% ipython --no-banner

In [1]: import numpy as np

In [2]: import numpy.linalg as la

In [3]: np.set_printoptions(precision=1, suppress=True, linewidth=160)

In [4]: mat = np.loadtxt("sample16.csv", delimiter=",")

In [5]: mat
Out[5]: 
array([[ 0.,  3.,  1., -2., -3.,  0.,  3.,  1.,  2.,  3., -2.],
       [ 0.,  0.,  1.,  1.,  3.,  3., -3.,  3.,  0., -3., -1.],
       [ 0.,  0.,  0.,  2., -3.,  0.,  3., -3., -2.,  1., -2.],
       [ 0.,  0.,  0.,  0.,  2.,  0., -1., -2.,  2., -1., -2.],
       [ 0.,  0.,  0.,  0.,  0., -2., -1., -1., -2., -1., -2.],
       [ 0.,  0.,  0.,  0.,  0.,  0., -3.,  0.,  2., -1., -3.],
       [ 0.,  0.,  0.,  0.,  0.,  0.,  0.,  1., -1.,  2.,  3.],
       [ 0.,  0.,  0.,  0.,  0.,  0.,  0.,  0.,  1., -3.,  0.],
       [ 0.,  0.,  0.,  0.,  0.,  0.,  0.,  0.,  0., -1., -1.],
       [ 0.,  0.,  0.,  0.,  0.,  0.,  0.,  0.,  0.,  0.,  0.],
       [ 0.,  0.,  0.,  0.,  0.,  0.,  0.,  0.,  0.,  0.,  0.]])

In [6]: r = la.matrix_rank(mat)

In [7]: r
Out[7]: np.int64(9)

In [8]: null = la.svd(mat)[2][r:].T

In [9]: [int(la.matrix_rank(mat[:i])) for i in range(1, len(mat) + 1)]
Out[9]: [1, 2, 3, 4, 5, 6, 7, 8, 9, 9, 9]

In [10]: [int(la.matrix_rank(mat[:, :j + 1])) for j in range(11)]
Out[10]: [0, 1, 2, 3, 4, 5, 6, 7, 8, 9, 9]

In [11]: la.matrix_rank(mat.T @ mat), la.matrix_rank(mat @ mat.T)
Out[11]: (np.int64(9), np.int64(9))

In [12]: null.shape
Out[12]: (11, 2)

In [13]: np.allclose(mat[:-1].T @ la.lstsq(mat[:-1].T, mat[-1])[0], mat[-1])
Out[13]: True

In [14]: np.unique(mat.round(6), axis=0).shape
Out[14]: (10, 11)

In [15]: np.prod(np.diag(mat)), round(float(la.det(mat)), 1)
Out[15]: (np.float64(0.0), 0.0)

In [16]: [int(la.matrix_rank(la.matrix_power(mat, p))) for p in range(1, 12)]
Out[16]: [9, 8, 7, 6, 5, 4, 3, 2, 1, 0, 0]

In [17]: W1 = np.array([[1, 2, 1, 2, 2],
    ...:     [2, 3, -2, 3, -1],
    ...:     [-1, -3, 0, -1, 0],
    ...:     [2, -2, 2, 1, -2],
    ...:     [1, 0, 2, 2, -1],
    ...:     [3, -2, 0, 3, -1],
    ...:     [3, -2, -2, 3, 0],
    ...:     [0, 1, 2, 0, 3],
    ...:     [-1, 2, 0, 0, 3],
    ...:     [2, 1, -1, 1, -2],
    ...:     [1, 0, -1, -2, -1]])

In [18]: b = np.array([3, 1, -2, -2, 3])

In [19]: act = np.maximum(mat @ W1 + b, 0)

In [20]: act
Out[20]: 
array([[12., 13.,  0., 14., 12.],
       [ 0.,  0., 22.,  3., 11.],
       [15.,  0.,  0.,  8.,  0.],
       [ 0.,  4.,  3.,  2.,  5.],
       [ 0.,  1.,  1.,  0.,  0.],
       [ 0., 10.,  8.,  0., 14.],
       [11.,  2.,  0.,  0.,  0.],
       [ 0.,  0.,  1.,  0., 12.],
       [ 0.,  0.,  0.,  0.,  6.],
       [ 3.,  1.,  0.,  0.,  3.],
       [ 3.,  1.,  0.,  0.,  3.]])

In [21]: (act > 0).astype(int)
Out[21]: 
array([[1, 1, 0, 1, 1],
       [0, 0, 1, 1, 1],
       [1, 0, 0, 1, 0],
       [0, 1, 1, 1, 1],
       [0, 1, 1, 0, 0],
       [0, 1, 1, 0, 1],
       [1, 1, 0, 0, 0],
       [0, 0, 1, 0, 1],
       [0, 0, 0, 0, 1],
       [1, 1, 0, 0, 1],
       [1, 1, 0, 0, 1]])

In [22]: (act > 0).mean(axis=0)
Out[22]: array([0.5, 0.6, 0.5, 0.4, 0.7])

In [23]: W2 = np.array([[-2, -2], [-2, 3], [3, 1], [-3, -3], [-2, -1]])

In [24]: act @ W2
Out[24]: 
array([[-116.,  -39.],
       [  35.,    2.],
       [ -54.,  -54.],
       [ -15.,    4.],
       [   1.,    4.],
       [ -24.,   24.],
       [ -26.,  -16.],
       [ -21.,  -11.],
       [ -12.,   -6.],
       [ -14.,   -6.],
       [ -14.,   -6.]])

In [25]: (act @ W2).round(6).argmax(axis=1)
Out[25]: array([1, 0, 0, 1, 1, 1, 1, 1, 1, 1, 1])

In [26]: left, sv, VT = la.svd(mat)

In [27]: sv.round(1) + 0
Out[27]: array([9.9, 6.9, 6.1, 4. , 3.2, 2.8, 1.9, 0.7, 0. , 0. , 0. ])

In [28]: out = left[:, :9] @ np.diag(sv[:9]) @ VT[:9]

In [29]: np.round(np.abs(mat - out).max(), 1)
Out[29]: np.float64(0.0)

In [30]: round(la.norm(mat - out) / la.norm(mat), 1)
Out[30]: np.float64(0.0)

In [31]: out.round(1) + 0
Out[31]: 
array([[ 0.,  3.,  1., -2., -3.,  0.,  3.,  1.,  2.,  3., -2.],
       [ 0.,  0.,  1.,  1.,  3.,  3., -3.,  3.,  0., -3., -1.],
       [ 0.,  0.,  0.,  2., -3.,  0.,  3., -3., -2.,  1., -2.],
       [ 0.,  0.,  0.,  0.,  2.,  0., -1., -2.,  2., -1., -2.],
       [ 0.,  0.,  0.,  0.,  0., -2., -1., -1., -2., -1., -2.],
       [ 0.,  0.,  0.,  0.,  0.,  0., -3.,  0.,  2., -1., -3.],
       [ 0.,  0.,  0.,  0.,  0.,  0.,  0.,  1., -1.,  2.,  3.],
       [ 0.,  0.,  0.,  0.,  0.,  0.,  0.,  0.,  1., -3.,  0.],
       [ 0.,  0.,  0.,  0.,  0.,  0.,  0.,  0.,  0., -1., -1.],
       [ 0.,  0.,  0.,  0.,  0.,  0.,  0.,  0.,  0.,  0.,  0.],
       [ 0.,  0.,  0.,  0.,  0.,  0.,  0.,  0.,  0.,  0.,  0.]])

In [32]: J = np.loadtxt("a.csv", delimiter=",")

In [33]: J
Out[33]: 
array([[ 1.7,  1.4, -1.5,  1.2,  0.7],
       [ 0.5, -0.4, -1.9,  2.1, -0.6],
       [ 0.7,  1.7,  1.8, -1.2, -1. ],
       [ 1.6, -2. , -1.5, -0.5,  0.5],
       [-0.3,  1.6, -0.5, -0.6,  2.4],
       [ 0.7, -1. ,  0.4,  0.9, -2.6],
       [ 0.3,  2. , -0.5, -1.9,  1. ],
       [-2. ,  0.3,  1.8, -1.2, -0.7],
       [ 2.7, -0.2,  1. ,  0.1,  0.8],
       [ 0. ,  1.8, -1.6, -1.8, -0.3],
       [-0.3,  2.8, -0.9,  0.6, -0.1],
       [ 2.1,  1.4,  1.4, -0.7,  0.4],
       [-1.8,  1.9, -0.7, -0.1, -1.2],
       [ 0.9,  1.6,  1.8, -0.5,  1.5],
       [-1.6,  1.4, -0.5,  1.4, -1.5],
       [ 1.8,  1.5,  0.8, -0.2, -1.7],
       [ 0.2,  1.7, -0.5, -2.3, -0.7],
       [-2.3, -1.4, -0.6, -0.2, -1.2],
       [ 1.7,  0.2, -1.8, -1.5, -0.8],
       [-1.7,  1.2,  2.1,  0.4, -0.4],
       [ 0.6,  0.8, -1.2,  2.4,  0.9],
       [ 1.3,  0.6, -1. , -0.8, -2.3],
       [ 2. , -0.1,  1.7,  0.3,  1.4],
       [ 2.1,  1.2,  1.1,  0.6, -1.3],
       [ 0.7, -1.4,  1.2,  1.5, -1.7],
       [ 0.5, -1.3, -1.8,  0.8, -1.8],
       [ 0.6,  1.3,  0.7, -2.4, -0.7],
       [-0.4,  0.8,  2.9, -0.1,  0.2],
       [ 0.6,  0. ,  2.3,  1.9, -0.2],
       [ 1.5,  0.5, -0.1,  1.5,  2.1],
       [ 1.3,  1.5, -1.6,  1.4,  0.7],
       [-0.3, -0.2, -2.5, -0.9,  1.3],
       [-1.6,  1.4, -0.3, -0.6,  2. ]])

In [34]: Xc = (J - J.mean(axis=0)) / J.std(axis=0)

In [35]: Xc.std(axis=0)
Out[35]: array([1., 1., 1., 1., 1.])

In [36]: b = la.lstsq(np.delete(Xc, 4, axis=1), Xc[:, 4])[0]

In [37]: np.abs(b).argmax()
Out[37]: np.int64(1)

In [38]: Xc = J - J.mean(axis=0)

In [39]: left, sv, VT = la.svd(Xc, full_matrices=False)

In [40]: VT[0] * np.sign(VT[0, np.abs(VT[0]).argmax()])
Out[40]: array([-0.2,  0.4,  0.7, -0.4,  0.2])

In [41]: (np.sign(left[:, 0]) == np.sign(left[0, 0])).astype(int)
Out[41]: array([1, 1, 0, 1, 0, 1, 0, 0, 1, 0, 0, 0, 0, 0, 1, 0, 0, 1, 1, 0, 1, 1, 0, 0, 1, 1, 0, 0, 0, 1, 1, 1, 0])

In [42]: np.round(Xc.mean(axis=0), 1) + 0
Out[42]: array([0., 0., 0., 0., 0.])

In [43]: sv
Out[43]: array([8.5, 8.2, 7.9, 6.8, 5.5])

In [44]: np.abs(VT[-1])
Out[44]: array([0.2, 0.8, 0.1, 0.4, 0.4])
